$ python -q
>>> import numpy as np
>>> import numpy.linalg as la
>>> np.set_printoptions(precision=2, suppress=True, linewidth=160, sign=" ")
>>> F = np.load("block11.npy")
>>> F
array([[-1,  3, -5,  0,  0,  0,  6,  7,  0],
       [ 7, -5,  9,  0,  0,  0,  1,  1,  0],
       [ 9,  2, -4,  0,  0,  0, -3,  1,  0],
       [ 0,  0,  0, -9,  3, -9,  0,  0,  9],
       [ 0,  0,  0, -2,  0, -2,  0,  0,  6],
       [ 0,  0,  0,  7,  3,  7,  0,  0,  1],
       [-9, -6, -6,  0,  0,  0, -9,  1,  0],
       [-2, -5,  5,  0,  0,  0,  5,  7,  0],
       [ 0,  0,  0, -5,  4, -4,  0,  0, -6]])
>>> # splits into 2 blocks
>>> Q, V = la.qr(F[:, :4])[0], la.qr(F[:, 4:])[0]
>>> sigma = la.svd(Q.T @ V, compute_uv=False)
>>> sigma.round(2) + 0
array([ 1.  ,  1.  ,  0.13,  0.  ])
>>> (F != 0).astype(int)
array([[ 1,  1,  1,  0,  0,  0,  1,  1,  0],
       [ 1,  1,  1,  0,  0,  0,  1,  1,  0],
       [ 1,  1,  1,  0,  0,  0,  1,  1,  0],
       [ 0,  0,  0,  1,  1,  1,  0,  0,  1],
       [ 0,  0,  0,  1,  0,  1,  0,  0,  1],
       [ 0,  0,  0,  1,  1,  1,  0,  0,  1],
       [ 1,  1,  1,  0,  0,  0,  1,  1,  0],
       [ 1,  1,  1,  0,  0,  0,  1,  1,  0],
       [ 0,  0,  0,  1,  1,  1,  0,  0,  1]])
>>> (la.matrix_power((F != 0) + (F.T != 0) + np.eye(9), 9) > 0).astype(int)
array([[ 1,  1,  1,  0,  0,  0,  1,  1,  0],
       [ 1,  1,  1,  0,  0,  0,  1,  1,  0],
       [ 1,  1,  1,  0,  0,  0,  1,  1,  0],
       [ 0,  0,  0,  1,  1,  1,  0,  0,  1],
       [ 0,  0,  0,  1,  1,  1,  0,  0,  1],
       [ 0,  0,  0,  1,  1,  1,  0,  0,  1],
       [ 1,  1,  1,  0,  0,  0,  1,  1,  0],
       [ 1,  1,  1,  0,  0,  0,  1,  1,  0],
       [ 0,  0,  0,  1,  1,  1,  0,  0,  1]])
>>> np.flatnonzero(la.matrix_power((F != 0) + (F.T != 0) + np.eye(9), 9)[3])
array([ 3,  4,  5,  8])
>>> np.sort(la.eigvals(F).real)
array([-9.28, -9.28, -6.17, -1.39, -1.39,  0.93,  0.96,  2.81,  2.81])
